In [1]: import numpy as np

In [2]: import numpy.linalg as la

In [3]: np.set_printoptions(precision=2, suppress=True, linewidth=140)

In [4]: rng = np.random.default_rng(47)

In [5]: lab = rng.integers(0, 3, 7)

In [6]: W0 = np.triu((lab[:, None] == lab) & (rng.random((7, 7)) < 0.8), 1).astype(int)

In [7]: W0 += W0.T

In [8]: W0
Out[8]: 
array([[0, 0, 0, 0, 0, 0, 1],
       [0, 0, 0, 1, 0, 0, 0],
       [0, 0, 0, 0, 1, 1, 0],
       [0, 1, 0, 0, 0, 0, 0],
       [0, 0, 1, 0, 0, 1, 0],
       [0, 0, 1, 0, 1, 0, 0],
       [1, 0, 0, 0, 0, 0, 0]])

In [9]: np.round(la.eigvalsh(W0).min(), 2)
Out[9]: np.float64(-1.0)

In [10]: print([round(float(la.det(W0[:i, :i])), 2) + 0 for i in range(1, 8)])
[0.0, 0.0, 0.0, 0.0, 0.0, 0.0, 2.0]

In [11]: np.all(la.eigvalsh(W0) > 0)
Out[11]: np.False_

In [12]: vals, evecs = la.eigh(W0)

In [13]: x = np.array([-8, -7, 3, 7, 5, 9, -5])

In [14]: print(x @ W0 @ x)
156

In [15]: np.round(evecs * np.maximum(vals, 0) @ evecs.T, 2) + 0
Out[15]: 
array([[0.5 , 0.  , 0.  , 0.  , 0.  , 0.  , 0.5 ],
       [0.  , 0.5 , 0.  , 0.5 , 0.  , 0.  , 0.  ],
       [0.  , 0.  , 0.67, 0.  , 0.67, 0.67, 0.  ],
       [0.  , 0.5 , 0.  , 0.5 , 0.  , 0.  , 0.  ],
       [0.  , 0.  , 0.67, 0.  , 0.67, 0.67, 0.  ],
       [0.  , 0.  , 0.67, 0.  , 0.67, 0.67, 0.  ],
       [0.5 , 0.  , 0.  , 0.  , 0.  , 0.  , 0.5 ]])

In [16]: np.abs(W0).sum(axis=1).max(), round(float(np.abs(vals).max()), 2)
Out[16]: (np.int64(2), 2.0)

In [17]: np.allclose(W0 @ W0.T, W0.T @ W0)
Out[17]: True

In [18]: print(np.trace(W0))
0

In [19]: np.allclose(W0, W0.T)
Out[19]: True

In [20]: W0 @ W0
Out[20]: 
array([[1, 0, 0, 0, 0, 0, 0],
       [0, 1, 0, 0, 0, 0, 0],
       [0, 0, 2, 0, 1, 1, 0],
       [0, 0, 0, 1, 0, 0, 0],
       [0, 0, 1, 0, 2, 1, 0],
       [0, 0, 1, 0, 1, 2, 0],
       [0, 0, 0, 0, 0, 0, 1]])

In [21]: (W0 + W0.T) / 2
Out[21]: 
array([[0., 0., 0., 0., 0., 0., 1.],
       [0., 0., 0., 1., 0., 0., 0.],
       [0., 0., 0., 0., 1., 1., 0.],
       [0., 1., 0., 0., 0., 0., 0.],
       [0., 0., 1., 0., 0., 1., 0.],
       [0., 0., 1., 0., 1., 0., 0.],
       [1., 0., 0., 0., 0., 0., 0.]])

In [22]: la.matrix_power(W0, 4)
Out[22]: 
array([[1, 0, 0, 0, 0, 0, 0],
       [0, 1, 0, 0, 0, 0, 0],
       [0, 0, 6, 0, 5, 5, 0],
       [0, 0, 0, 1, 0, 0, 0],
       [0, 0, 5, 0, 6, 5, 0],
       [0, 0, 5, 0, 5, 6, 0],
       [0, 0, 0, 0, 0, 0, 1]])

In [23]: round(float(np.abs(la.eigvals(W0)).max()), 2)
Out[23]: 2.0

In [24]: round(la.det(W0), 2)
Out[24]: np.float64(2.0)

In [25]: m1 = np.array([[3, 5, 3, 5], [4, 9, 4, 9], [3, 5, 3, 5], [4, 9, 4, 9]])

In [26]: print(m1)
[[3 5 3 5]
 [4 9 4 9]
 [3 5 3 5]
 [4 9 4 9]]

In [27]: # rank 2

In [28]: rk = la.matrix_rank(m1)

In [29]: rk
Out[29]: np.int64(2)

In [30]: N = la.svd(m1)[2][rk:].T

In [31]: np.round(N @ N.T, 2) + 0
Out[31]: 
array([[ 0.5,  0. , -0.5,  0. ],
       [ 0. ,  0.5,  0. , -0.5],
       [-0.5,  0. ,  0.5,  0. ],
       [ 0. , -0.5,  0. ,  0.5]])

In [32]: [int(la.matrix_rank(np.delete(m1, i, axis=0))) for i in range(4)]
Out[32]: [2, 2, 2, 2]

In [33]: N.shape
Out[33]: (4, 2)

In [34]: [int(la.matrix_rank(m1[:i])) for i in range(1, len(m1) + 1)]
Out[34]: [1, 2, 2, 2]

In [35]: np.round(m1 @ N, 2) + 0
Out[35]: 
array([[0., 0.],
       [0., 0.],
       [0., 0.],
       [0., 0.]])

In [36]: [int(la.matrix_rank(m1[:, :j + 1])) for j in range(4)]
Out[36]: [1, 2, 2, 2]

In [37]: np.allclose(m1 @ N, 0)
Out[37]: True

In [38]: U, sig, vt = la.svd(m1)

In [39]: np.argmax(sig[:-1] / (sig[1:] + 1e-6)) + 1
Out[39]: np.int64(2)

In [40]: B = U[:, :2] @ np.diag(sig[:2]) @ vt[:2]

In [41]: round(np.abs(m1 - B).max(), 2)
Out[41]: np.float64(0.0)

In [42]: round(la.norm(m1 - B) / la.norm(m1), 2)
Out[42]: np.float64(0.0)

In [43]: P = np.triu(np.array([[0, -3, 2, 1], [0, -2, 1, -1], [1, -3, 1, -1], [2, 3, -1, 0]]), 1) + np.eye(4)

In [44]: B = P @ m1 @ la.inv(P)

In [45]: np.round(np.poly(B), 2) + 0
Out[45]: array([  1., -24.,  28.,   0.,   0.])

In [46]: np.trace(B), np.trace(m1)
Out[46]: (np.float64(24.0), np.int64(24))

In [47]: round(la.det(B), 2)
Out[47]: np.float64(0.0)

In [48]: B
Out[48]: 
array([[  1.,   0.,  -1.,  -5.],
       [  3.,  14., -17.,  -1.],
       [ -1.,  -7.,   8.,  -2.],
       [  4.,  21., -25.,   1.]])

In [49]: P @ m1 - m1 @ P
Out[49]: 
array([[ -2.,   1., -13.,  -3.],
       [ -1.,   8., -18.,   5.],
       [ -4.,   0., -15.,  -4.],
       [  0.,  12., -17.,   9.]])

In [50]: la.matrix_rank(B)
Out[50]: np.int64(2)

In [51]: np.round(np.poly(m1), 2) + 0
Out[51]: array([  1., -24.,  28.,   0.,   0.])

In [52]: round(la.det(m1[::-1]), 2)
Out[52]: np.float64(0.0)

In [53]: print(np.round(la.det(2 * m1), 2), np.round(la.det(m1), 2))
0.0 0.0

In [54]: B = np.array([[1, 2, -3, 1, 2, 3], [-2, 3, -1, -2, -1, 3]])

In [55]: K = B.T @ B

In [56]: print(K)
[[  5  -4  -1   5   4  -3]
 [ -4  13  -9  -4   1  15]
 [ -1  -9  10  -1  -5 -12]
 [  5  -4  -1   5   4  -3]
 [  4   1  -5   4   5   3]
 [ -3  15 -12  -3   3  18]]

In [57]: vals, evecs = la.eigh(K)

In [58]: x = np.array([3, 0, 1, 3, 2, 2])

In [59]: evecs * np.abs(vals) @ evecs.T
Out[59]: 
array([[  5.,  -4.,  -1.,   5.,   4.,  -3.],
       [ -4.,  13.,  -9.,  -4.,   1.,  15.],
       [ -1.,  -9.,  10.,  -1.,  -5., -12.],
       [  5.,  -4.,  -1.,   5.,   4.,  -3.],
       [  4.,   1.,  -5.,   4.,   5.,   3.],
       [ -3.,  15., -12.,  -3.,   3.,  18.]])

In [60]: print(x @ K @ x)
250

In [61]: np.round(la.eigvalsh(K[1:, 1:]), 2) + 0
Out[61]: array([ 0.  ,  0.  ,  0.  , 11.42, 39.58])

In [62]: (np.sign(evecs[:, -1].round(6)) == np.sign(evecs[0, -1].round(6))).astype(int)
Out[62]: array([1, 0, 1, 1, 0, 0])

In [63]: U, sig, vt = la.svd(K)

In [64]: evecs = vt[:(sig > 1e-8).sum()]

In [65]: x = K[2] + 5 * K[1] + rng.integers(2) * np.eye(6)[1]

In [66]: x
Out[66]: array([-21.,  56., -35., -21.,   0.,  63.])

In [67]: np.diag(evecs.T @ evecs)
Out[67]: array([0.29, 0.34, 0.33, 0.29, 0.29, 0.45])

In [68]: la.matrix_rank(np.vstack([K, x]))
Out[68]: np.int64(2)

In [69]: U, sig, vt = la.svd(K)

In [70]: sig.round(2) + 0
Out[70]: array([40., 16.,  0.,  0.,  0.,  0.])

In [71]: np.argmax(sig[:-1] / (sig[1:] + 1e-6)) + 1
Out[71]: np.int64(2)

In [72]: B = U[:, :2] @ np.diag(sig[:2]) @ vt[:2]

In [73]: np.round(np.abs(K - B).max(), 2)
Out[73]: np.float64(0.0)

In [74]: round(la.norm(K - B, 2), 2), round(sig[2], 2)
Out[74]: (np.float64(0.0), np.float64(0.0))

In [75]: print(B)
[[  5.  -4.  -1.   5.   4.  -3.]
 [ -4.  13.  -9.  -4.   1.  15.]
 [ -1.  -9.  10.  -1.  -5. -12.]
 [  5.  -4.  -1.   5.   4.  -3.]
 [  4.   1.  -5.   4.   5.   3.]
 [ -3.  15. -12.  -3.   3.  18.]]

In [76]: la.matrix_rank(B)
Out[76]: np.int64(2)

In [77]: round(float(la.norm(K - B) / la.norm(K)), 2)
Out[77]: 0.0

In [78]: J = np.load("block0.npy")

In [79]: J
Out[79]: 
array([[3., 1., 0., 0., 0.],
       [0., 3., 1., 0., 0.],
       [0., 0., 3., 1., 0.],
       [0., 0., 0., 3., 1.],
       [0., 0., 0., 0., 3.]])

In [80]: # triangular

In [81]: vals, evecs = la.eig(J)

In [82]: print(vals)
[3. 3. 3. 3. 3.]

In [83]: r0 = np.array([0, 2])

In [84]: print(np.correlate(J[2], J[3], "full"))
[ 0.  0.  3. 10.  3.  0.  0.  0.  0.]

In [85]: print(np.array([np.convolve(row, r0, "same") for row in J]))
[[0. 6. 2. 0. 0.]
 [0. 0. 6. 2. 0.]
 [0. 0. 0. 6. 2.]
 [0. 0. 0. 0. 6.]
 [0. 0. 0. 0. 0.]]

In [86]: np.convolve(J[2], r0)
Out[86]: array([0., 0., 0., 6., 2., 0.])
